% python3 -q
>>> import numpy as np
>>> from numpy import linalg as LA
>>> np.set_printoptions(precision=3, suppress=True, linewidth=100)
>>> def tidy(a):
...     return np.round(a, 3) + 0
... 
>>> M = np.loadtxt("case1.csv", delimiter=",")
>>> print(tidy(M))
[[ 1.     0.     0.     0.     0.   ]
 [ 0.     1.     0.     0.     0.   ]
 [ 0.     0.    -0.5    0.     0.866]
 [ 0.     0.     0.     1.     0.   ]
 [ 0.     0.    -0.866  0.    -0.5  ]]
>>> Uu, sv, vt = LA.svd(M, full_matrices=False)
>>> print(np.allclose(Uu * sv @ vt, M))
True
>>> print((sv > 1e-8).sum())
5
>>> print(tidy(Uu.T @ Uu))
[[1. 0. 0. 0. 0.]
 [0. 1. 0. 0. 0.]
 [0. 0. 1. 0. 0.]
 [0. 0. 0. 1. 0.]
 [0. 0. 0. 0. 1.]]
>>> print(tidy(Uu.T @ M @ vt.T))
[[1. 0. 0. 0. 0.]
 [0. 1. 0. 0. 0.]
 [0. 0. 1. 0. 0.]
 [0. 0. 0. 1. 0.]
 [0. 0. 0. 0. 1.]]
>>> print(tidy(sv / sv[0]))
[1. 1. 1. 1. 1.]
>>> print(vt @ vt.T)
[[1. 0. 0. 0. 0.]
 [0. 1. 0. 0. 0.]
 [0. 0. 1. 0. 0.]
 [0. 0. 0. 1. 0.]
 [0. 0. 0. 0. 1.]]
>>> print(tidy(LA.pinv(M)))
[[ 1.     0.     0.     0.     0.   ]
 [ 0.     1.     0.     0.     0.   ]
 [ 0.     0.    -0.5    0.    -0.866]
 [ 0.     0.     0.     1.     0.   ]
 [ 0.     0.     0.866  0.    -0.5  ]]
>>> print(tidy(LA.norm(M, axis=0)))
[1. 1. 1. 1. 1.]
>>> print(tidy(M.T @ M))
[[1. 0. 0. 0. 0.]
 [0. 1. 0. 0. 0.]
 [0. 0. 1. 0. 0.]
 [0. 0. 0. 1. 0.]
 [0. 0. 0. 0. 1.]]
>>> print(tidy(M @ M.T))
[[1. 0. 0. 0. 0.]
 [0. 1. 0. 0. 0.]
 [0. 0. 1. 0. 0.]
 [0. 0. 0. 1. 0.]
 [0. 0. 0. 0. 1.]]
>>> M2 = np.array([[-8, -9, 0],
...     [9, 3, 9],
...     [-5, -2, 7],
...     [0, -7, -7],
...     [8, 2, -8],
...     [-7, -2, -3],
...     [0, 4, 9],
...     [2, -6, 4],
...     [6, -4, -4],
...     [-8, -5, -4]])
>>> cent = np.array([[-6, 1, 7, 5, 1, 4, -3, 3, 4, 8, 6, -5],
...     [-8, 9, 6, 5, -1, 8, -9, 6, -7, -3, 7, -4],
...     [-1, -9, 4, 2, 4, 6, -9, 5, -3, -9, -6, -8]])
>>> W0 = M2 @ cent
>>> print(W0)
[[ 120  -89 -110  -85    1 -104  105  -78   31  -37 -111   76]
 [ -87  -45  117   78   42  114 -135   90  -12  -18   21 -129]
 [  39  -86  -19  -21   25    6  -30    8  -27  -97  -86  -23]
 [  63    0  -70  -49  -21  -98  126  -77   70   84   -7   84]
 [ -56   98   36   34  -26    0   30   -4   42  130  110   16]
 [  61    2  -73  -51  -17  -62   66  -48   -5  -23  -38   67]
 [ -41  -45   60   38   32   86 -117   69  -55  -93  -26  -88]
 [  32  -88   -6  -12   24  -16   12  -10   38   -2  -54  -18]
 [   0    6    2    2   -6  -32   54  -26   64   96   32   18]
 [  92  -17 -102  -73  -19  -96  105  -74   15  -13  -59   92]]
>>> rk = LA.matrix_rank(W0)
>>> print(rk)
3
>>> ns = LA.svd(W0)[2][rk:].T
>>> print(np.allclose(W0 @ ns, 0))
True
>>> print(ns.shape)
(12, 9)
>>> print([int(LA.matrix_rank(np.delete(W0, i, axis=0))) for i in range(10)])
[3, 3, 3, 3, 3, 3, 3, 3, 3, 3]
>>> print([int(LA.matrix_rank(W0[:, :j + 1])) for j in range(12)])
[1, 2, 3, 3, 3, 3, 3, 3, 3, 3, 3, 3]
